$ python3 -q
>>> import numpy as np
>>> np.set_printoptions(suppress=True, linewidth=120)
>>> rnd = lambda a: np.round(a, 2) + 0
>>> M = np.load("mat.npy")
>>> M
array([[-2, -3],
       [-3, -2]])
>>> rnd(np.linalg.norm(M[1] - M[0]))
np.float64(1.41)
>>> rnd(np.linalg.norm(M, "nuc"))
np.float64(6.0)
>>> rnd(np.linalg.norm(M, 1)), rnd(np.linalg.norm(M, np.inf))
(np.float64(5.0), np.float64(5.0))
>>> rnd(np.linalg.norm(M, axis=1))
array([3.61, 3.61])
>>> M[1] @ M[0]
np.int64(12)
>>> rnd(np.linalg.norm(M) ** 2 / np.linalg.norm(M, 2) ** 2)
np.float64(1.04)
>>> rng = np.random.default_rng(62947)
>>> labels = rng.permutation(2)
>>> labels
array([1, 0])
>>> B = M[labels][:, labels]
>>> np.diag(B)
array([-2, -2])
>>> np.allclose(B, M)
True
>>> vec = np.array([2, 0])
>>> (M @ vec).argmax()
np.int64(0)
>>> M @ np.eye(2)[1]
array([-3., -2.])
>>> M @ (2 * vec)
array([ -8, -12])
>>> np.einsum("ij,j->i", M, vec)
array([-4, -6])
>>> np.sign((M @ vec).round(6))
array([-1, -1])
>>> M @ np.ones(2)
array([-5., -5.])
>>> M @ vec
array([-4, -6])
>>> data = np.array([[4.3, 0.0, 2.0, 1.0],
...     [5.0, 3.3, 4.0, 0.0],
...     [1.0, 5.0, 5.3, 0.0],
...     [4.0, 0.0, 2.0, 1.3]])
>>> vec = np.array([2, -8, 8, 9])
>>> target = data @ vec
>>> rnd(target)
array([33.6, 15.6,  4.4, 35.7])
>>> rnd(np.linalg.solve(data, data[:, 3]))
array([0., 0., 0., 1.])
>>> rnd(np.linalg.solve(data.T, data[0]))
array([1., 0., 0., 0.])
>>> vec = np.array([3, 2, 1, 3])
>>> target = data @ vec
>>> coef, lr = np.zeros(4), 1 / np.linalg.norm(data, 2) ** 2
>>> for i in range(200):
...     coef -= lr * data.T @ (data @ coef - target)
...     if i % 50 == 0: print(i, round(np.linalg.norm(data @ coef - target), 2))
... 
0 5.3
50 0.69
100 0.48
150 0.39
>>> rnd(coef)
array([2.85, 0.6 , 2.34, 1.18])
>>> rnd(np.linalg.cond(data))
np.float64(85.73)
>>> np.allclose(data @ data.T, data.T @ data)
False
>>> np.trace(data)
np.float64(14.2)
>>> labels = rng.permutation(4)
>>> B = data[:, labels] * rng.choice([-1, 1], 4)
>>> B
array([[ 4.3,  1. , -2. , -0. ],
       [ 5. ,  0. , -4. , -3.3],
       [ 1. ,  0. , -5.3, -5. ],
       [ 4. ,  1.3, -2. , -0. ]])
>>> U, _, Vt = np.linalg.svd(data.T @ B)
>>> rnd(U @ Vt)
array([[ 1.,  0.,  0.,  0.],
       [ 0.,  0.,  0., -1.],
       [ 0.,  0., -1.,  0.],
       [ 0.,  1.,  0.,  0.]])
>>> W0 = np.load("x.npy")
>>> W0
array([[ 1,  0],
       [-2,  1]])
>>> B = W0[0, 0] * W0[1:] - np.outer(W0[1:, 0], W0[0])
>>> B
array([[0, 1]])
>>> W0[:, 0] / W0[0, 0]
array([ 1., -2.])
>>> B = np.array([[0, 1], [0, 2]])
>>> W2 = np.kron(B, W0)
>>> W2
array([[ 0,  0,  1,  0],
       [ 0,  0, -2,  1],
       [ 0,  0,  2,  0],
       [ 0,  0, -4,  2]])
>>> W2.shape
(4, 4)
>>> labels = rng.permutation(4)
>>> labels
array([3, 2, 1, 0])
>>> B = W2[labels][:, labels]
>>> np.allclose(B, W2)
False
>>> rnd(np.linalg.det(B)), rnd(np.linalg.det(W2[labels]))
(np.float64(0.0), np.float64(0.0))
>>> B
array([[ 2, -4,  0,  0],
       [ 0,  2,  0,  0],
       [ 1, -2,  0,  0],
       [ 0,  1,  0,  0]])
>>> np.diag(B)
array([2, 2, 0, 0])
>>> rnd(np.sort(np.abs(np.linalg.eigvals(B))))
array([0., 0., 2., 2.])
>>> np.allclose(B[:-1].T @ np.linalg.lstsq(B[:-1].T, B[-1])[0], B[-1])
True
>>> np.abs(np.diag(np.linalg.qr(B)[1])) > 1e-9
array([ True,  True, False, False])
>>> np.linalg.lstsq(B[:-1].T, B[-1])[2]
np.int32(2)
>>> vec = np.array([5, -5])
>>> target = W0 @ vec
>>> coef, lr = np.zeros(2), 1 / np.linalg.norm(W0, 2) ** 2
>>> for i in range(25):
...     coef -= lr * W0.T @ (W0 @ coef - target)
...     if i % 5 == 0: print(i, round(np.linalg.norm(W0 @ coef - target), 2))
... 
0 1.09
5 0.94
10 0.81
15 0.69
20 0.6
>>> rnd(coef)
array([ 5.49, -3.82])
>>> X = np.load("test10.npy")
>>> rnd(X)
array([[ 0.52, -0.61, -0.46, -0.38],
       [-0.12,  0.57, -0.25, -0.78],
       [ 0.81,  0.35,  0.48, -0.02],
       [-0.24, -0.43,  0.71, -0.51]])
>>> q, R = np.linalg.qr(W0)
>>> rnd(np.abs(np.diag(R)))
array([2.24, 0.45])
>>> np.allclose(R.T @ R, W0.T @ W0)
True
>>> rnd(q @ R)
array([[ 1.,  0.],
       [-2.,  1.]])
>>> B = np.array([[0, 1], [0, 2]])
>>> W2 = np.array([[5, 2, 4], [5, 4, 0], [2, 4, 5]])
>>> A = np.kron(B, W2)
>>> A
array([[ 0,  0,  0,  5,  2,  4],
       [ 0,  0,  0,  5,  4,  0],
       [ 0,  0,  0,  2,  4,  5],
       [ 0,  0,  0, 10,  4,  8],
       [ 0,  0,  0, 10,  8,  0],
       [ 0,  0,  0,  4,  8, 10]])
>>> np.linalg.matrix_rank(A, rtol=0.1)
np.int64(3)
>>> [round(float(x), 2) for x in np.linalg.svd(A, compute_uv=False)[:3]]
[23.32, 9.23, 5.09]
>>> np.linalg.cond(A) > 100
np.True_
